% ipython --no-banner

In [1]: import numpy as np

In [2]: np.set_printoptions(precision=3, suppress=True, linewidth=160, floatmode="fixed")

In [3]: A = np.loadtxt("run5.csv", delimiter=",")

In [4]: A
Out[4]: 
array([[0.333, 0.000, 0.000, 0.667],
       [0.167, 0.500, 0.167, 0.167],
       [0.143, 0.286, 0.286, 0.286],
       [0.333, 0.000, 0.167, 0.500]])

In [5]: # a transition matrix

In [6]: th = np.radians(180)

In [7]: R = np.eye(4)

In [8]: R[3, 3] = R[1, 1] = np.cos(th)

In [9]: R[3, 1], R[1, 3] = -np.sin(th), np.sin(th)

In [10]: R.round(3) + 0
Out[10]: 
array([[ 1.000,  0.000,  0.000,  0.000],
       [ 0.000, -1.000,  0.000,  0.000],
       [ 0.000,  0.000,  1.000,  0.000],
       [ 0.000,  0.000,  0.000, -1.000]])

In [11]: M2 = A @ R.T

In [12]: np.linalg.svd(A, compute_uv=False), np.linalg.svd(M2, compute_uv=False)
Out[12]: (array([1.089, 0.565, 0.177, 0.073]), array([1.089, 0.565, 0.177, 0.073]))

In [13]: np.abs(M2 - A).max(axis=0)
Out[13]: array([0.000, 1.000, 0.000, 1.333])

In [14]: M2.round(3) + 0
Out[14]: 
array([[ 0.333,  0.000,  0.000, -0.667],
       [ 0.167, -0.500,  0.167, -0.167],
       [ 0.143, -0.286,  0.286, -0.286],
       [ 0.333,  0.000,  0.167, -0.500]])

In [15]: x = np.array([-2, -3, -1, -1])

In [16]: rhs = A @ x

In [17]: rhs
Out[17]: array([-1.333, -2.167, -1.714, -1.333])

In [18]: np.linalg.solve(A.T, A[2])
Out[18]: array([0.000, 0.000, 1.000, 0.000])

In [19]: M2 = np.inv(A)
AttributeError: module 'numpy' has no attribute 'inv'


In [20]: M2 = np.linalg.inv(A)

In [21]: np.allclose(M2, A.T)
Out[21]: False

In [22]: M2.round(3) + 0
Out[22]: 
array([[-4.000,  4.000, -7.000,  8.000],
       [ 1.000,  2.000,  0.000, -2.000],
       [-2.500, -2.000,  3.500,  2.000],
       [ 3.500, -2.000,  3.500, -4.000]])

In [23]: round(np.linalg.det(A) * np.linalg.det(M2), 3)
Out[23]: np.float64(1.0)

In [24]: np.round(np.linalg.slogdet(A)[0], 3)
Out[24]: np.float64(-1.0)

In [25]: np.round(np.linalg.det(A) * M2, 3) + 0
Out[25]: 
array([[ 0.032, -0.032,  0.056, -0.063],
       [-0.008, -0.016,  0.000,  0.016],
       [ 0.020,  0.016, -0.028, -0.016],
       [-0.028,  0.016, -0.028,  0.032]])

In [26]: np.round(np.linalg.cond(A), 3)
Out[26]: np.float64(14.984)
